% ipython --no-banner

In [1]: import numpy as np

In [2]: from numpy import linalg as LA

In [3]: np.set_printoptions(precision=2, suppress=True, linewidth=200, floatmode="fixed")

In [4]: def rd(a):
   ...:     return np.round(a, 2) + 0
   ...: 

In [5]: rng = np.random.default_rng(37965)

In [6]: mat = rng.normal(size=(25, 6)) + 10 * np.array([0, -1, 0, -1, 1, 2])

In [7]: rd(mat)
Out[7]: 
array([[  1.97, -11.34,  -0.32, -11.11,   8.85,  18.59],
       [  0.41,  -7.82,  -1.28, -11.58,   9.35,  19.63],
       [ -0.12, -10.52,  -1.65,  -9.02,  10.26,  20.90],
       [  2.18, -11.80,  -0.35, -10.29,   8.63,  21.75],
       [ -1.69,  -8.46,  -0.83,  -8.17,   9.71,  19.21],
       [ -0.38,  -8.98,   0.16,  -9.02,  10.37,  19.07],
       [ -0.26,  -8.37,  -0.17, -10.10,   9.68,  18.64],
       [ -1.29,  -9.24,   1.58,  -9.64,   7.17,  20.70],
       [ -0.33, -10.25,  -2.03,  -9.63,  12.64,  20.27],
       [ -0.65,  -9.39,  -0.66, -11.38,  10.51,  19.51],
       [  1.04, -11.49,  -0.42, -10.69,  10.22,  17.47],
       [  0.17, -11.76,   0.04, -11.86,   9.00,  18.95],
       [  0.66,  -9.22,   0.87, -10.39,  11.14,  19.59],
       [  2.16, -10.23,   1.92, -10.68,  10.51,  20.75],
       [  0.47, -11.81,   0.15,  -8.63,  10.51,  21.25],
       [ -0.04,  -8.95,   0.62,  -9.51,   9.46,  20.10],
       [  1.33,  -9.92,  -0.43,  -8.89,  11.46,  18.86],
       [ -1.36,  -9.45,  -0.74, -10.82,   9.39,  19.12],
       [ -0.27,  -8.75,  -0.20,  -9.91,   8.86,  19.55],
       [ -2.46, -10.00,  -0.16,  -9.89,  11.14,  18.94],
       [  1.48, -10.59,  -0.49,  -9.22,  11.14,  20.50],
       [ -0.23, -10.12,  -1.44, -10.44,   9.66,  19.40],
       [ -0.42, -10.08,  -0.38,  -9.74,  10.63,  18.60],
       [  0.07,  -8.92,   0.03, -11.23,   8.77,  20.35],
       [  1.10,  -9.17,   0.73,  -9.88,  12.02,  20.34]])

In [8]: B = np.c_[mat[:, :4] @ np.array([[-1, 2, 6, -9], [-4, 8, -6, 6], [-9, -6, 3, -8], [3, -9, -8, 9]]), np.array([-1, -2, 0, 4, 3, -1, 3, 2, -5, 5, -5, -1, -4, 3, -4, 2, -2, -5, -4, -1, 3, -2, 4, 1, 2])]

In [9]: rd(B)
Out[9]: 
array([[  12.91,   15.12,  167.76, -183.19,   -1.00],
       [   7.67,   50.13,  138.15, -144.55,   -2.00],
       [  30.03,    6.69,  129.64, -130.04,    0.00],
       [  17.33,    4.68,  165.10, -180.15,    4.00],
       [  18.44,    7.45,  103.51, -102.48,    3.00],
       [   7.80,    7.57,  124.24, -132.94,   -1.00],
       [   5.00,   24.45,  128.96, -137.42,    3.00],
       [  -4.89,    0.70,  129.57, -143.26,    2.00],
       [  30.66,   16.24,  130.50, -129.02,   -5.00],
       [  10.02,   30.05,  141.49, -147.60,    5.00],
       [  16.65,    8.85,  159.48, -171.20,   -5.00],
       [  10.94,   12.70,  166.59, -179.17,   -1.00],
       [  -2.79,   15.83,  145.06, -161.79,   -4.00],
       [ -10.59,    7.12,  165.53, -192.29,    3.00],
       [  19.52,  -16.76,  143.12, -153.91,   -4.00],
       [   1.74,   10.14,  131.37, -143.85,    2.00],
       [  15.58,    5.90,  137.35, -148.06,   -2.00],
       [  13.34,   23.50,  132.86, -135.92,   -5.00],
       [   7.33,   19.90,  129.59, -137.70,   -4.00],
       [  14.28,    5.05,  123.90, -125.59,   -1.00],
       [  17.64,    4.11,  144.67, -155.87,    3.00],
       [  22.31,   21.21,  138.57, -141.14,   -2.00],
       [  14.97,    8.49,  134.66, -141.21,    4.00],
       [   1.65,   29.65,  143.86, -155.45,    1.00],
       [  -0.62,   13.31,  142.79, -159.60,    2.00]])

In [10]: rd(LA.norm(B - mat @ LA.lstsq(mat, B)[0], axis=0))
Out[10]: array([ 0.00,  0.00,  0.00,  0.00, 14.31])

In [11]: rd(LA.lstsq(mat, B[:, 0])[0])
Out[11]: array([-1.00, -4.00, -9.00,  3.00,  0.00,  0.00])

In [12]: rd(LA.norm(LA.qr(mat)[0].T @ B, axis=0) ** 2 / ((B ** 2).sum(axis=0) + 1e-12))
Out[12]: array([1.00, 1.00, 1.00, 1.00, 0.16])

In [13]: LA.matrix_rank(B)
Out[13]: np.int64(5)
